>>> import numpy as np
>>> from numpy import linalg as LA
>>> np.set_printoptions(precision=2, suppress=True, linewidth=140, sign=" ")
>>> rng = np.random.default_rng(745)
>>> theta = np.sort(rng.uniform(-2, 2, 25))
>>> data = np.c_[theta, theta ** 2, theta ** 3] @ np.array([[1, 2, 2], [3, 3, 0], [0, 1, 2]])
>>> data
array([[  8.55,   0.22, -16.66],
       [  7.39,   0.33, -14.12],
       [  6.09,   0.38, -11.41],
       [  2.91,   0.16,  -5.5 ],
       [  1.16,  -0.18,  -2.69],
       [  0.5 ,  -0.33,  -1.66],
       [  0.27,  -0.37,  -1.29],
       [ -0.02,  -0.36,  -0.69],
       [ -0.05,  -0.34,  -0.59],
       [ -0.06,  -0.33,  -0.53],
       [  0.12,   0.22,   0.19],
       [  0.2 ,   0.34,   0.28],
       [  0.39,   0.63,   0.49],
       [  0.42,   0.67,   0.51],
       [  0.99,   1.51,   1.03],
       [  2.24,   3.31,   2.15],
       [  2.89,   4.3 ,   2.8 ],
       [  4.22,   6.34,   4.25],
       [  5.54,   8.48,   5.88],
       [  5.97,   9.19,   6.45],
       [  9.73,  15.8 ,  12.14],
       [  9.83,  15.99,  12.31],
       [ 10.91,  17.99,  14.16],
       [ 11.85,  19.79,  15.87],
       [ 11.85,  19.79,  15.87]])
>>> r = LA.matrix_rank(data)
>>> r
np.int64(2)
>>> ns = LA.svd(data)[2][r:].T
>>> [int(LA.matrix_rank(np.delete(data, i, axis=0))) for i in range(25)]
[2, 2, 2, 2, 2, 2, 2, 2, 2, 2, 2, 2, 2, 2, 2, 2, 2, 2, 2, 2, 2, 2, 2, 2, 2]
>>> ns[:, 0] / ns[np.abs(ns[:, 0]).round(6).argmax(), 0]
array([ 1. , -1. ,  0.5])
>>> ns.shape
(3, 1)
>>> [int(LA.matrix_rank(data[:i])) for i in range(1, len(data) + 1)]
[1, 2, 2, 2, 2, 2, 2, 2, 2, 2, 2, 2, 2, 2, 2, 2, 2, 2, 2, 2, 2, 2, 2, 2, 2]
>>> feats = np.load("layer10.npy")
>>> feats
array([[ 0.46, -0.37, -2.12],
       [-0.22, -1.93, -4.53],
       [-0.07, -0.24,  0.75],
       [-0.58,  0.13, -5.09],
       [-0.1 ,  1.45,  3.85],
       [-0.11, -0.35,  1.71],
       [-0.14,  0.38, -0.49],
       [-0.22, -0.7 ,  3.48],
       [-0.32,  1.77, -3.74],
       [ 1.08, -0.06, -7.49],
       [ 0.16, -2.33,  2.96],
       [-0.48,  0.7 , -4.01],
       [-1.14, -2.99, -2.62],
       [-0.52, -0.75,  1.2 ],
       [ 0.22,  1.03, -1.08],
       [ 0.08, -1.51, -0.57],
       [-0.33,  1.08,  3.15],
       [-1.89, -0.47,  2.17],
       [ 0.66, -1.31,  3.  ],
       [ 0.14,  0.39, -2.39]])
>>> other = feats + rng.integers(-2, 3, (20, 1)) @ rng.integers(-2, 3, (1, 3))
>>> other
array([[ 0.46, -0.37, -2.12],
       [-0.22, -1.93, -4.53],
       [ 1.93,  1.76,  2.75],
       [-1.58, -0.87, -6.09],
       [-2.1 , -0.55,  1.85],
       [ 0.89,  0.65,  2.71],
       [ 1.86,  2.38,  1.51],
       [ 1.78,  1.3 ,  5.48],
       [ 1.68,  3.77, -1.74],
       [ 0.08, -1.06, -8.49],
       [ 0.16, -2.33,  2.96],
       [-2.48, -1.3 , -6.01],
       [-1.14, -2.99, -2.62],
       [ 0.48,  0.25,  2.2 ],
       [-0.78,  0.03, -2.08],
       [ 0.08, -1.51, -0.57],
       [-1.33,  0.08,  2.15],
       [-0.89,  0.53,  3.17],
       [-1.34, -3.31,  1.  ],
       [ 2.14,  2.39, -0.39]])
>>> np.abs(other - feats).sum(axis=1)
array([ 0.,  0.,  6.,  3.,  6.,  3.,  6.,  6.,  6.,  3.,  0.,  6.,  0.,  3.,  3.,  0.,  3.,  3.,  6.,  6.])
>>> other - feats
array([[ 0.,  0.,  0.],
       [ 0.,  0.,  0.],
       [ 2.,  2.,  2.],
       [-1., -1., -1.],
       [-2., -2., -2.],
       [ 1.,  1.,  1.],
       [ 2.,  2.,  2.],
       [ 2.,  2.,  2.],
       [ 2.,  2.,  2.],
       [-1., -1., -1.],
       [ 0.,  0.,  0.],
       [-2., -2., -2.],
       [ 0.,  0.,  0.],
       [ 1.,  1.,  1.],
       [-1., -1., -1.],
       [ 0.,  0.,  0.],
       [-1., -1., -1.],
       [ 1.,  1.,  1.],
       [-2., -2., -2.],
       [ 2.,  2.,  2.]])
>>> np.round(LA.svd(other - feats, compute_uv=False), 2) + 0
array([ 10.82,   0.  ,   0.  ])
>>> x0 = np.array([0, 5, 5])
>>> target = other @ x0
>>> np.round(LA.lstsq(other, target)[0], 2) + 0
array([ 0.,  5.,  5.])
>>> np.round(LA.pinv(other) @ other, 2) + 0
array([[ 1.,  0.,  0.],
       [ 0.,  1.,  0.],
       [ 0.,  0.,  1.]])
>>> np.round(LA.solve(other.T @ other, other.T @ target), 2) + 0
array([ 0.,  5.,  5.])
>>> target = target + 0.05 * rng.normal(size=20)
>>> target
array([-12.43, -32.38,  22.57, -34.82,   6.51,  16.82,  19.43,  33.88,  10.16, -47.79,   3.12, -36.64, -28.1 ,  12.26, -10.25, -10.44,
        11.12,  18.57, -11.48,   9.96])
>>> c, *_ = LA.lstsq(other, target)
>>> c.round()
array([-0.,  5.,  5.])
>>> c
array([-0.01,  5.01,  5.01])
>>> np.round(LA.norm(target - other @ c), 2)
np.float64(0.16)
>>> np.round(other.T @ (target - other @ c), 2) + 0
array([ 0.,  0.,  0.])
